$ python -q
>>> import numpy as np
>>> from numpy import linalg as LA
>>> np.set_printoptions(precision=1, suppress=True, linewidth=200)
>>> tidy = lambda a: np.round(a, 1) + 0
>>> M = np.load("run0.npy")
>>> print(M)
[[1.3 0.  0. ]
 [2.  2.3 3. ]
 [1.  0.  0.3]]
>>> # row 1 is much longer than the rest
>>> P = np.triu(np.array([[0, -2, -2], [-3, -1, 1], [1, 1, -1]]), 1) + np.eye(3)
>>> M2 = P @ M @ LA.inv(P)
>>> print(tidy(P @ M - M @ P))
[[-6. -2. -4.]
 [ 1.  4.  2.]
 [ 0.  2.  2.]]
>>> print(tidy(np.trace(M2)), tidy(np.trace(M)))
3.9 3.9
>>> print(tidy(np.poly(M2)))
[ 1.  -3.9  4.1 -0.9]
>>> print(M2)
[[ -4.7 -14.   -2. ]
 [  3.    8.3   1. ]
 [  1.    2.    0.3]]
>>> print(np.allclose(M @ M.T, M.T @ M))
False
>>> print(tidy(np.trace(M)))
3.9
>>> assert M == M.T
Traceback (most recent call last):
  File "<python-input-15>", line 1, in <module>
    assert M == M.T
           ^^^^^^^^
ValueError: The truth value of an array with more than one element is ambiguous. Use a.any() or a.all()
>>> print(tidy(LA.matrix_power(M, 3)))
[[ 2.2  0.   0. ]
 [31.6 12.2 18.2]
 [ 2.2  0.   0. ]]
>>> print((M + M.T) / 2)
[[1.3 1.  0.5]
 [1.  2.3 1.5]
 [0.5 1.5 0.3]]
>>> print((M - M.T) / 2)
[[ 0.  -1.  -0.5]
 [ 1.   0.   1.5]
 [ 0.5 -1.5  0. ]]
>>> x = np.array([1, 6, -4])
>>> target = M @ x
>>> c, lr = np.zeros(3), 1 / LA.norm(M, 2) ** 2
>>> for i in range(250):
...     c -= lr * M.T @ (M @ c - target)
...     if i % 50 == 0: print(i, round(LA.norm(M @ c - target), 1))
... 
0 1.1
50 1.0
100 1.0
150 0.9
200 0.9
>>> print(tidy(c))
[ 0.6  1.9 -0.6]
>>> vals, evecs = LA.eig(M)
>>> print(M @ evecs[:, 0] - vals[0] * evecs[:, 0])
[0. 0. 0.]
>>> mat = np.load("arr.npy")
>>> print(mat)
[[0 1 1 0]
 [1 0 0 0]
 [1 0 0 1]
 [0 0 1 0]]
>>> # symmetric
>>> print(mat @ mat)
[[2 0 0 1]
 [0 1 1 0]
 [0 1 2 0]
 [1 0 0 1]]
>>> print(mat.sum(axis=0))
[2 1 2 1]
>>> print(np.trace(mat @ mat @ mat) // 6)
0
>>> low = np.diag(mat.sum(axis=1)) - mat
>>> print(LA.matrix_rank(low))
3
>>> print((LA.eigvalsh(low) < 1e-8).sum())
1
>>> print(low)
[[ 2 -1 -1  0]
 [-1  1  0  0]
 [-1  0  2 -1]
 [ 0  0 -1  1]]
>>> rng = np.random.default_rng(5468)
>>> idx = rng.permutation(4)
>>> print(idx)
[3 0 2 1]
>>> M2 = low[idx][:, idx]
>>> print(M2)
[[ 1  0 -1  0]
 [ 0  2 -1 -1]
 [-1 -1  2  0]
 [ 0 -1  0  1]]
>>> print(tidy(LA.det(M2)), tidy(LA.det(low[idx])))
0.0 0.0
>>> print(np.diag(M2))
[1 2 2 1]
>>> try:
...     LA.cholesky(mat)
... except LA.LinAlgError as e:
...     print(repr(e))
... 
LinAlgError('Matrix is not positive definite')
>>> print(np.all(LA.eigvalsh(mat) > 0))
False
>>> print([round(float(LA.det(mat[:i, :i])), 2) + 0 for i in range(1, 5)])
[0.0, -1.0, 0.0, 1.0]
